$ ipython --no-banner

In [1]: import numpy as np

In [2]: from numpy import linalg as LA

In [3]: np.set_printoptions(precision=4, suppress=True, linewidth=120)

In [4]: X = np.load("arr.npy")

In [5]: X
Out[5]: 
array([[ 26.1089, -27.9836, -19.877 ,  30.1316,  28.1065,  -1.9406,  12.0118,   6.0387,  -6.0993],
       [ 30.0393, -33.0818, -27.9893,  36.9374,  32.857 ,   3.1072,  20.0778,   7.6866, -10.0571],
       [ -3.116 ,   5.7542,  21.961 , -12.9728,  -6.1733, -21.1786, -26.0532,  -4.8245,  13.0092],
       [  0.9433,   0.9412,  14.049 ,  -5.9866,  -0.9188, -15.945 , -18.0937,  -2.8769,   9.0851],
       [-20.8693,  23.9862,  25.9013, -29.0376, -24.0202,  -8.7751, -21.8348,  -6.776 ,  11.0173],
       [-22.0977,  23.0453,  12.0247, -22.9784, -23.1081,   6.9758,  -3.9711,  -3.9409,   1.9872],
       [-34.9417,  36.7959,  22.0341, -38.0921, -37.0823,   8.1418,  -9.8291,  -7.2416,   5.1313]])

In [6]: out = X / LA.norm(X, axis=1)
Traceback (most recent call last):
  Cell In[6], line 1
    out = X / LA.norm(X, axis=1)
ValueError: operands could not be broadcast together with shapes (7,9) (7,) 


In [7]: out = X / LA.norm(X, axis=1, keepdims=True)

In [8]: C2 = out @ out.T

In [9]: print((np.abs(C2) > 0.9).astype(int))
[[1 1 0 0 1 1 1]
 [1 1 0 0 1 1 1]
 [0 0 1 1 0 0 0]
 [0 0 1 1 0 0 0]
 [1 1 0 0 1 0 1]
 [1 1 0 0 0 1 1]
 [1 1 0 0 1 1 1]]

In [10]: W0 = np.loadtxt("mat.csv", delimiter=",")

In [11]: print(W0)
[[ 0.3799  0.2729  0.4462 -0.1877 -0.6911  0.5005 -0.3364  0.2355 -0.6044 -0.8243]
 [-0.0898 -0.9069  0.5784 -0.9981 -0.1781  0.9931 -0.7616 -0.8275  0.9737  0.4699]
 [-0.9341 -0.6169 -0.8455  0.8005  0.9554 -0.9104  0.493  -0.9975  0.983   0.8397]
 [-0.9545  0.9705  0.9275  0.3627  0.5649 -0.9753 -0.7818 -0.664   0.585  -0.9978]
 [ 0.5581  0.9261  0.2913  0.9767 -0.7699 -0.8832  0.2165  0.9121 -0.9899 -0.9647]
 [ 0.2355 -0.1489 -0.5227  0.9104 -0.7352  0.0699  0.1489 -0.9693 -0.6044 -0.8854]
 [-0.9997  0.9983  0.9984 -0.9816  0.999  -0.9997 -0.9579  0.9468  0.9986 -0.9785]
 [ 0.9886  0.493  -0.5915  0.9626 -0.9354  0.0798  0.8144  0.9995 -0.9995  0.664 ]
 [ 0.9871 -0.8692 -0.9895  0.9928 -0.8076  0.4777  0.968   0.8565 -0.9943  0.9953]
 [ 0.5154 -0.9986 -0.964  -0.9217 -0.05    0.9973  0.4542 -0.999   0.9827  0.997 ]
 [ 0.9986 -0.821  -0.9837  0.9888 -0.9618  0.8337  0.9727  0.9974 -0.9997  0.9965]
 [ 0.6351  0.03    0.6044 -0.9545  0.04    0.7163 -0.1489  0.9973 -0.354   0.8937]
 [ 0.9965 -0.9138 -0.9935  0.997  -0.9647  0.8178  0.9727  0.7352 -0.9989  0.9874]
 [ 0.226  -0.9246 -0.9508  0.9721 -0.8337  0.7487  0.4462 -1.      0.1684 -0.7699]
 [-0.9941  0.9994  0.9995 -0.9919  0.9906 -0.9984 -0.9587  0.9999  0.9186 -0.9805]
 [-0.9488  0.6411  0.9996 -1.      0.2543  0.9881 -0.9977  0.537   0.9986 -0.9956]
 [ 0.9976 -0.7658 -0.9991  1.     -0.9753 -0.4462  0.9952  0.4301 -0.9999  0.9716]
 [ 0.537   0.4219  0.8275 -0.9201 -0.6291  0.7779 -0.5784  0.9693 -0.5717 -0.585 ]
 [-0.996   0.9603  0.9979 -0.9999  0.9971 -0.9232 -0.9626  0.9944  0.9992 -0.1293]
 [-0.9595  0.5005  0.3275  0.2165  0.8875 -0.9261 -0.3885 -0.9757  0.9618 -0.7531]
 [ 0.9884 -0.9999 -0.9998  0.978  -0.9517  0.9987  0.9743 -1.     -0.3969  0.9991]
 [ 0.9949 -0.9952 -0.9982  0.9687 -0.8937  0.9793  0.9776 -0.4136 -0.9699  0.9996]
 [-0.5227 -0.3364  0.3627 -0.9508  0.8243  0.226  -0.226   0.6858  0.917   0.9186]
 [ 0.8764  0.7014  0.9246 -0.9969  0.4854  0.5784 -0.1194  1.     -0.8511  0.9952]
 [ 0.1391 -0.9603  0.0599 -0.9919 -0.508   0.9957 -0.6351 -0.9823  0.9611  0.3969]
 [ 0.9925 -0.0997 -0.8937  0.9953 -0.9855  0.5227  0.8643  0.9354 -0.9996  0.03  ]
 [-0.1391  0.4854  0.493  -0.2729  0.05   -0.2636 -0.2449  0.6411 -0.1293 -0.4462]
 [-0.9033 -0.4462  0.6858 -0.9261  0.02    0.7658 -0.8668 -0.9994  0.9884 -0.9793]
 [ 0.2543  0.9536 -0.0599  0.9302  0.917  -0.9967  0.8367  1.     -0.9618  0.9837]]

In [12]: vec = np.array([0, 0, 0, 0, 1, 0, 1, 3, 0, 3])

In [13]: target = W0 @ vec

In [14]: np.round(LA.solve(W0.T @ W0, W0.T @ target), 4) + 0
Out[14]: array([0., 0., 0., 0., 1., 0., 1., 3., 0., 3.])

In [15]: np.round(LA.pinv(W0) @ W0, 4) + 0
Out[15]: 
array([[1., 0., 0., 0., 0., 0., 0., 0., 0., 0.],
       [0., 1., 0., 0., 0., 0., 0., 0., 0., 0.],
       [0., 0., 1., 0., 0., 0., 0., 0., 0., 0.],
       [0., 0., 0., 1., 0., 0., 0., 0., 0., 0.],
       [0., 0., 0., 0., 1., 0., 0., 0., 0., 0.],
       [0., 0., 0., 0., 0., 1., 0., 0., 0., 0.],
       [0., 0., 0., 0., 0., 0., 1., 0., 0., 0.],
       [0., 0., 0., 0., 0., 0., 0., 1., 0., 0.],
       [0., 0., 0., 0., 0., 0., 0., 0., 1., 0.],
       [0., 0., 0., 0., 0., 0., 0., 0., 0., 1.]])

In [16]: rng = np.random.default_rng(866084)

In [17]: target = target + 0.1 * rng.normal(size=29)

In [18]: print(target)
[-2.8664 -2.0204  0.8611 -5.1299 -0.7997 -6.0486 -0.3091  4.8595  5.6565  0.3996  6.1194  5.5122  5.3983 -5.811
  0.1069 -2.1582  4.2582 -0.119   2.5608 -4.8078 -0.0642  1.6997  5.4685  6.5327 -2.9653  2.9167  0.4484 -6.8922
  7.7264]

In [19]: b, *_ = LA.lstsq(W0, target)

In [20]: b
Out[20]: array([-0.017 ,  0.0433, -0.1999,  0.0223,  1.0879,  0.0526,  0.7263,  3.0082, -0.1486,  3.0559])

In [21]: np.round(W0.T @ (target - W0 @ b), 4) + 0
Out[21]: array([0., 0., 0., 0., 0., 0., 0., 0., 0., 0.])

In [22]: print(b.round())
[-0.  0. -0.  0.  1.  0.  1.  3. -0.  3.]

In [23]: print([round(float(LA.norm(LA.solve(W0.T @ W0 + lam * np.eye(10), W0.T @ target))), 2) for lam in (0, 1, 10, 100)])
[4.49, 4.23, 3.04, 0.95]
